% ipython --no-banner

In [1]: import numpy as np

In [2]: np.set_printoptions(suppress=True, linewidth=160)

In [3]: A = np.array([[3.88, 3.81, -3.89, 6.04],
   ...:     [6.1, 6.06, -6.11, 9.03],
   ...:     [10.26, 9.99, -10.06, 14.85],
   ...:     [1.96, 2.11, -1.81, 2.96],
   ...:     [1.75, 1.95, -2.13, 2.93]])

In [4]: Uu, sigma, vt = np.linalg.svd(A)

In [5]: print(sigma.round(2))
[29.    0.33  0.25  0.2 ]

In [6]: other = Uu[:, :1] @ np.diag(sigma[:1]) @ vt[:1]

In [7]: other.round(2)
Out[7]: 
array([[  3.98,   3.92,  -3.95,   5.86],
       [  6.14,   6.04,  -6.08,   9.03],
       [ 10.15,   9.99, -10.06,  14.93],
       [  1.99,   1.96,  -1.97,   2.93],
       [  1.97,   1.94,  -1.95,   2.9 ]])

In [8]: np.linalg.matrix_rank(A, rtol=0.05)
Out[8]: np.int64(1)

In [9]: np.linalg.matrix_rank(other)
Out[9]: np.int64(1)

In [10]: Q = A.astype(float).copy()

In [11]: for j in range(4):
    ...:     Q[:, j] -= Q[:, :j] @ (Q[:, :j].T @ Q[:, j])
    ...:     Q[:, j] /= np.linalg.norm(Q[:, j])
    ...: 

In [12]: np.round(Q.T @ A, 2) + 0
Out[12]: 
array([[ 12.82,  12.62, -12.7 ,  18.86],
       [  0.  ,   0.32,  -0.26,   0.38],
       [  0.  ,   0.  ,   0.35,  -0.22],
       [  0.  ,   0.  ,   0.  ,   0.33]])

In [13]: np.round(Q.T @ Q, 2) + 0
Out[13]: 
array([[1., 0., 0., 0.],
       [0., 1., 0., 0.],
       [0., 0., 1., 0.],
       [0., 0., 0., 1.]])

In [14]: Uu, sigma, vt = np.linalg.svd(A, full_matrices=False)

In [15]: print(np.round(vt @ vt.T, 2) + 0)
[[1. 0. 0. 0.]
 [0. 1. 0. 0.]
 [0. 0. 1. 0.]
 [0. 0. 0. 1.]]

In [16]: np.round(np.abs(vt[0]), 2)
Out[16]: array([0.44, 0.44, 0.44, 0.65])

In [17]: print(Uu.shape, sigma.shape, vt.shape)
(5, 4) (4,) (4, 4)

In [18]: print(round(np.linalg.norm(A, 1), 2), round(np.linalg.norm(A, np.inf), 2))
35.81 45.16

In [19]: round(A[4] @ A[1], 2)
Out[19]: np.float64(61.96)

In [20]: round(np.linalg.norm(A, "nuc"), 2)
Out[20]: np.float64(29.78)

In [21]: np.linalg.norm(A, axis=1).argmax()
Out[21]: np.int64(2)

In [22]: round(float(np.linalg.norm(A[4], 1)), 2), round(float(np.linalg.norm(A[4], np.inf)), 2)
Out[22]: (8.76, 2.93)

In [23]: w1 = np.array([[5, -1, 4, -4], [2, 1, 1, -4], [-3, 3, 0, -5], [2, 3, -1, -4]])

In [24]: b = np.array([3, 1, 2, -3])

In [25]: H = np.maximum(A @ w1 + b, 0)

In [26]: np.linalg.matrix_rank(H)
Out[26]: np.int64(3)

In [27]: (H > 0).astype(int)
Out[27]: 
array([[1, 1, 1, 0],
       [1, 1, 1, 0],
       [1, 1, 1, 0],
       [1, 1, 1, 0],
       [1, 1, 1, 0]])

In [28]: (H > 0).mean(axis=0)
Out[28]: array([1., 1., 1., 0.])

In [29]: cent = np.array([[2, -2], [1, -2], [1, 3], [-2, -1]])

In [30]: (H @ cent).round(6).argmax(axis=1)
Out[30]: array([0, 0, 0, 0, 0])

In [31]: other = np.array([[0, 1, 2, 2], [1, 0, 2, 2], [2, 2, 1, 0], [2, 1, 2, 0]])

In [32]: F = np.triu(other, 1)

In [33]: F
Out[33]: 
array([[0, 1, 2, 2],
       [0, 0, 2, 2],
       [0, 0, 0, 0],
       [0, 0, 0, 0]])

In [34]: np.einsum("ij,ji->", F, F)
Out[34]: np.int64(0)

In [35]: print(round(np.linalg.det(F.T), 2))
0.0

In [36]: np.round(np.linalg.eigvals(F), 2)
Out[36]: array([0., 0., 0., 0.])

In [37]: np.allclose(F[:-1].T @ np.linalg.lstsq(F[:-1].T, F[-1])[0], F[-1])
Out[37]: True

In [38]: np.abs(np.diag(np.linalg.qr(F)[1])) > 1e-9
Out[38]: array([False, False, False, False])

In [39]: r0 = np.array([-1, 2])

In [40]: np.correlate(F[2], F[0], "full")
Out[40]: array([0, 0, 0, 0, 0, 0, 0])

In [41]: np.polyval(r0, F[2])
Out[41]: array([2, 2, 2, 2])

In [42]: Uu, sigma, vt = np.linalg.svd(F)

In [43]: evecs = vt[:(sigma > 1e-8).sum()]

In [44]: rng = np.random.default_rng(42)

In [45]: x = F[1] + -3 * F[2] + rng.integers(2) * np.eye(4)[1]

In [46]: x
Out[46]: array([0., 0., 2., 2.])

In [47]: np.allclose(evecs.T @ evecs @ x, x)
Out[47]: True

In [48]: round(float(np.linalg.norm(x - evecs.T @ evecs @ x)), 2)
Out[48]: 0.0

In [49]: np.round(np.diag(evecs.T @ evecs), 2)
Out[49]: array([0. , 1. , 0.5, 0.5])

In [50]: M = np.array([[-1.0, 1.0, 1.0], [1.0, -1.0, 1.0], [1.0, 1.0, -1.0]])

In [51]: evals, evecs = np.linalg.eig(M)

In [52]: print(evals.round(2))
[ 1. -2. -2.]

In [53]: round(np.prod(evals), 2)
Out[53]: np.float64(4.0)

In [54]: np.round(np.sort(np.linalg.eigvals(np.linalg.inv(M))), 2)
Out[54]: array([-0.5, -0.5,  1. ])

In [55]: labels = rng.permutation(3)

In [56]: print(labels)
[0 2 1]

In [57]: other = M[labels][:, labels]

In [58]: np.diag(other)
Out[58]: array([-1., -1., -1.])

In [59]: evals, evecs = np.linalg.eigh(M)

In [60]: x = np.array([2, 3, 4])

In [61]: np.round(evecs * np.maximum(evals, 0) @ evecs.T, 2)
Out[61]: 
array([[0.33, 0.33, 0.33],
       [0.33, 0.33, 0.33],
       [0.33, 0.33, 0.33]])

In [62]: print(np.round(np.linalg.eigvalsh(M[1:, 1:]), 2))
[-2.  0.]

In [63]: round(float(x @ M @ x / (x @ x)), 2), round(evals[0], 2), evals[-1]
Out[63]: (0.79, np.float64(-2.0), np.float64(1.0))

In [64]: print(np.round(np.linalg.eigvals(M), 2))
[ 1. -2. -2.]

In [65]: print(np.einsum("ij,ji->", M, M))
9.0

In [66]: round(np.linalg.det(2 * M), 2), round(float(np.linalg.det(M)), 2)
Out[66]: (np.float64(32.0), 4.0)

In [67]: round(float(np.linalg.det(M[::-1])), 2)
Out[67]: -4.0

In [68]: mat = np.load("data.npy")

In [69]: mat
Out[69]: 
array([[ 0, -1,  2, -1, -2],
       [ 1,  0, -3, -1, -3],
       [-2,  3,  0, -4, -4],
       [ 1,  1,  4,  0,  4],
       [ 2,  3,  4, -4,  0]])

In [70]: np.linalg.matrix_rank(mat, rtol=0.1)
Out[70]: np.int64(4)

In [71]: round(float(np.linalg.norm(mat, 2) / np.linalg.norm(mat)), 2)
Out[71]: 0.67

In [72]: print(np.linalg.cond(mat) > 100)
True

In [73]: x = np.array([-3, 1, 0, 3, 0])

In [74]: h1 = np.maximum(mat @ x, 0)

In [75]: h1
Out[75]: array([0, 0, 0, 0, 0])

In [76]: np.maximum(mat @ (3 * x), 0)
Out[76]: array([0, 0, 0, 0, 0])

In [77]: np.maximum(mat @ x, 0) - np.maximum(-mat @ x, 0)
Out[77]: array([ -4,  -6,  -3,  -2, -15])

In [78]: Uu, sigma, vt = np.linalg.svd(mat, full_matrices=False)

In [79]: print(np.round(sigma / sigma[0], 2) + 0)
[1.   1.   0.33 0.33 0.  ]

In [80]: m1 = np.loadtxt("w.csv", delimiter=",")

In [81]: m1
Out[81]: 
array([[ 5.,  5.,  5.,  5.,  5.,  5.],
       [ 5., 10., 10., 10., 10., 10.],
       [ 5., 10., 15., 15., 15., 15.],
       [ 5., 10., 15., 20., 20., 20.],
       [ 5., 10., 15., 20., 25., 25.],
       [ 5., 10., 15., 20., 25., 30.]])

In [82]: evals, evecs = np.linalg.eigh(m1)

In [83]: x = np.array([0, 0, 5, 0, 0, 4])

In [84]: round(x @ m1 @ x / (x @ x), 2), round(evals[0], 2), round(float(evals[-1]), 2)
Out[84]: (np.float64(35.49), np.float64(1.33), 86.03)

In [85]: np.round(evecs * np.abs(evals) @ evecs.T, 2)
Out[85]: 
array([[ 5.,  5.,  5.,  5.,  5.,  5.],
       [ 5., 10., 10., 10., 10., 10.],
       [ 5., 10., 15., 15., 15., 15.],
       [ 5., 10., 15., 20., 20., 20.],
       [ 5., 10., 15., 20., 25., 25.],
       [ 5., 10., 15., 20., 25., 30.]])

In [86]: print(np.abs(m1).sum(axis=1).max(), round(float(np.abs(evals).max()), 2))
105.0 86.03

In [87]: x = np.array([1, -3, -3, 3, -2, -3])

In [88]: y = m1 @ x

In [89]: y
Out[89]: array([ -35.,  -75., -100., -110., -135., -150.])

In [90]: np.round(np.linalg.solve(m1, 2 * y), 2)
Out[90]: array([ 2., -6., -6.,  6., -4., -6.])

In [91]: np.round(np.linalg.solve(m1, m1[:, 2]), 2)
Out[91]: array([0., 0., 1., 0., 0., 0.])

In [92]: x = np.array([-5, -3, 6, 3, -3, 3])

In [93]: h1 = np.maximum(m1 @ x, 0)

In [94]: np.maximum(m1 @ x, 0) - np.maximum(-m1 @ x, 0)
Out[94]: array([  5.,  35.,  80.,  95.,  95., 110.])

In [95]: np.round(np.tanh(m1 @ x), 2)
Out[95]: array([1., 1., 1., 1., 1., 1.])

In [96]: print(m1 * (h1 > 1e-9)[:, None])
[[ 5.  5.  5.  5.  5.  5.]
 [ 5. 10. 10. 10. 10. 10.]
 [ 5. 10. 15. 15. 15. 15.]
 [ 5. 10. 15. 20. 20. 20.]
 [ 5. 10. 15. 20. 25. 25.]
 [ 5. 10. 15. 20. 25. 30.]]

In [97]: other = m1 / np.sqrt((m1 ** 2).mean(axis=1, keepdims=True))

In [98]: other[1].round(2)
Out[98]: array([0.53, 1.07, 1.07, 1.07, 1.07, 1.07])

In [99]: print(np.linalg.matrix_rank(m1 - m1.mean(axis=1, keepdims=True)))
5

In [100]: print(np.round(m1 - m1.mean(axis=1, keepdims=True), 2))
[[  0.     0.     0.     0.     0.     0.  ]
 [ -4.17   0.83   0.83   0.83   0.83   0.83]
 [ -7.5   -2.5    2.5    2.5    2.5    2.5 ]
 [-10.    -5.     0.     5.     5.     5.  ]
 [-11.67  -6.67  -1.67   3.33   8.33   8.33]
 [-12.5   -7.5   -2.5    2.5    7.5   12.5 ]]

In [101]: np.round(np.linalg.norm(other, axis=1), 2)
Out[101]: array([2.45, 2.45, 2.45, 2.45, 2.45, 2.45])

In [102]: evals, evecs = np.linalg.eigvalsh(m1)
ValueError: too many values to unpack (expected 2)


In [103]: evals, evecs = np.linalg.eigh(m1)

In [104]: np.round(np.abs(evecs[:, -1]), 2)
Out[104]: array([0.13, 0.26, 0.37, 0.46, 0.52, 0.55])

In [105]: print(np.round(evecs.T @ m1 @ evecs, 2) + 0)
[[ 1.33  0.    0.    0.    0.    0.  ]
 [ 0.    1.59  0.    0.    0.    0.  ]
 [ 0.    0.    2.23  0.    0.    0.  ]
 [ 0.    0.    0.    3.87  0.    0.  ]
 [ 0.    0.    0.    0.    9.94  0.  ]
 [ 0.    0.    0.    0.    0.   86.03]]

In [106]: np.unique(evals.round(6) + 0, return_counts=True)[1]
Out[106]: array([1, 1, 1, 1, 1, 1])

In [107]: np.round(np.linalg.eigvalsh(m1 + 3 * np.eye(6)), 2)
Out[107]: array([ 4.33,  4.59,  5.23,  6.87, 12.94, 89.03])

In [108]: other = np.array([[1, 0], [2, 0], [0, 0], [0, 2]])

In [109]: cent = np.array([[-1, -1, -1, 3], [-1, -2, 1, -3]])

In [110]: X = other @ cent + 0.3 * rng.normal(size=(4, 4))

In [111]: X.round(2)
Out[111]: 
array([[-0.77, -0.72, -1.59,  2.61],
       [-1.96, -2.09, -2.01,  5.74],
       [ 0.26,  0.23,  0.02,  0.34],
       [-1.86, -4.26,  2.11, -6.29]])

In [112]: x = np.array([1, -1, -2, -1])

In [113]: np.linalg.norm(X @ x) <= np.linalg.norm(X, 2) * np.linalg.norm(x) + 1e-9
Out[113]: np.True_

In [114]: np.round(X * x, 2)
Out[114]: 
array([[-0.77,  0.72,  3.17, -2.61],
       [-1.96,  2.09,  4.01, -5.74],
       [ 0.26, -0.23, -0.04, -0.34],
       [-1.86,  4.26, -4.22,  6.29]])

In [115]: np.round((X * x).sum(axis=1), 2)
Out[115]: array([ 0.5 , -1.6 , -0.35,  4.46])

In [116]: Q, evecs = np.linalg.qr(X[:, :1])[0], np.linalg.qr(X[:, 1:])[0]

In [117]: sigma = np.linalg.svd(Q.T @ evecs, compute_uv=False)

In [118]: sigma.round(2)
Out[118]: array([1.])

In [119]: (sigma > 0.9).sum()
Out[119]: np.int64(1)

In [120]: r0, g = X[0], X[3]

In [121]: round(float(r0 @ g), 2)
Out[121]: -15.26

In [122]: round(r0 @ r0, 2)
Out[122]: np.float64(10.44)

In [123]: p = (r0 @ g) / (r0 @ r0) * r0

In [124]: np.round(g - p, 2)
Out[124]: array([-2.99, -5.31, -0.21, -2.47])

In [125]: P = np.triu(np.array([[2, 0, 0, -2], [1, -2, 0, 1], [2, -2, 2, -1], [-2, 2, -1, -1]]), 1) + np.eye(4)

In [126]: other = P @ X @ np.linalg.inv(P)

In [127]: np.round(P @ X - X @ P, 2)
Out[127]: 
array([[  3.72,   8.52,  -4.22,  10.16],
       [ -1.86,  -4.26,   2.11, -10.12],
       [  1.86,   4.26,  -2.11,   6.6 ],
       [  0.  ,   0.  ,   0.  ,   2.65]])

In [128]: np.round(np.trace(other), 2), np.round(np.trace(X), 2)
Out[128]: (np.float64(-9.14), np.float64(-9.14))

In [129]: np.round(np.poly(other), 2)
Out[129]: array([ 1.  ,  9.14, 47.56, -4.44,  3.97])

In [130]: other = m1 + rng.integers(-2, 3, (6, 1)) @ rng.integers(-2, 3, (1, 6))

In [131]: other
Out[131]: 
array([[ 5.,  5.,  5.,  5.,  5.,  5.],
       [ 7., 12.,  8.,  6., 14., 10.],
       [ 7., 12., 13., 11., 19., 15.],
       [ 4.,  9., 16., 22., 18., 20.],
       [ 6., 11., 14., 18., 27., 25.],
       [ 3.,  8., 17., 24., 21., 30.]])

In [132]: np.round(np.linalg.svd(other - m1, compute_uv=False), 2) + 0
Out[132]: array([12.41,  0.  ,  0.  ,  0.  ,  0.  ,  0.  ])

In [133]: other - m1
Out[133]: 
array([[ 0.,  0.,  0.,  0.,  0.,  0.],
       [ 2.,  2., -2., -4.,  4.,  0.],
       [ 2.,  2., -2., -4.,  4.,  0.],
       [-1., -1.,  1.,  2., -2.,  0.],
       [ 1.,  1., -1., -2.,  2.,  0.],
       [-2., -2.,  2.,  4., -4.,  0.]])

In [134]: arr = np.load("m.npy")

In [135]: print(arr)
[[  0  -7  -1   0   1]
 [  7   0   7 -11   3]
 [  1  -7   0  -9   5]
 [  0  11   9   0   2]
 [ -1  -3  -5  -2   0]]

In [136]: Uu, sigma, vt = np.linalg.svd(arr)

In [137]: evecs = vt[:(sigma > 1e-8).sum()]

In [138]: x = arr[3] + 3 * arr[2] + rng.integers(2) * np.eye(5)[1]

In [139]: print(x)
[  3.  -9.   9. -27.  17.]

In [140]: np.round(np.diag(evecs.T @ evecs), 2)
Out[140]: array([0.7 , 0.98, 0.89, 0.89, 0.54])

In [141]: np.linalg.matrix_rank(np.vstack([arr, x]))
Out[141]: np.int64(5)

In [142]: np.abs(np.diag(np.linalg.qr(arr)[1])) > 1e-9
Out[142]: array([ True,  True,  True,  True, False])

In [143]: E = 0.5 ** np.abs(np.subtract.outer(np.arange(2), np.arange(2)))

In [144]: E
Out[144]: 
array([[1. , 0.5],
       [0.5, 1. ]])

In [145]: evals, evecs = np.linalg.eigh(E)

In [146]: print(np.round(evecs.T @ evecs, 2) + 0)
[[1. 0.]
 [0. 1.]]

In [147]: np.abs(evecs[:, -1]).round(6).argmax()
Out[147]: np.int64(0)

In [148]: evals
Out[148]: array([0.5, 1.5])

In [149]: np.round(evecs @ np.diag(evals) @ evecs.T, 2)
Out[149]: 
array([[1. , 0.5],
       [0.5, 1. ]])

In [150]: np.round(np.abs(evecs[:, -1]), 2)
Out[150]: array([0.71, 0.71])

In [151]: Q, R = np.linalg.qr(E)

In [152]: np.round(abs(R[0, 0]), 2), round(float(np.linalg.norm(E[:, 0])), 2)
Out[152]: (np.float64(1.12), 1.12)

In [153]: Q.round(2)
Out[153]: 
array([[-0.89, -0.45],
       [-0.45,  0.89]])

In [154]: R.round(2)
Out[154]: 
array([[-1.12, -0.89],
       [ 0.  ,  0.67]])

In [155]: np.round(Q @ R, 2)
Out[155]: 
array([[1. , 0.5],
       [0.5, 1. ]])

In [156]: np.round(Q.T @ Q, 2) + 0
Out[156]: 
array([[1., 0.],
       [0., 1.]])
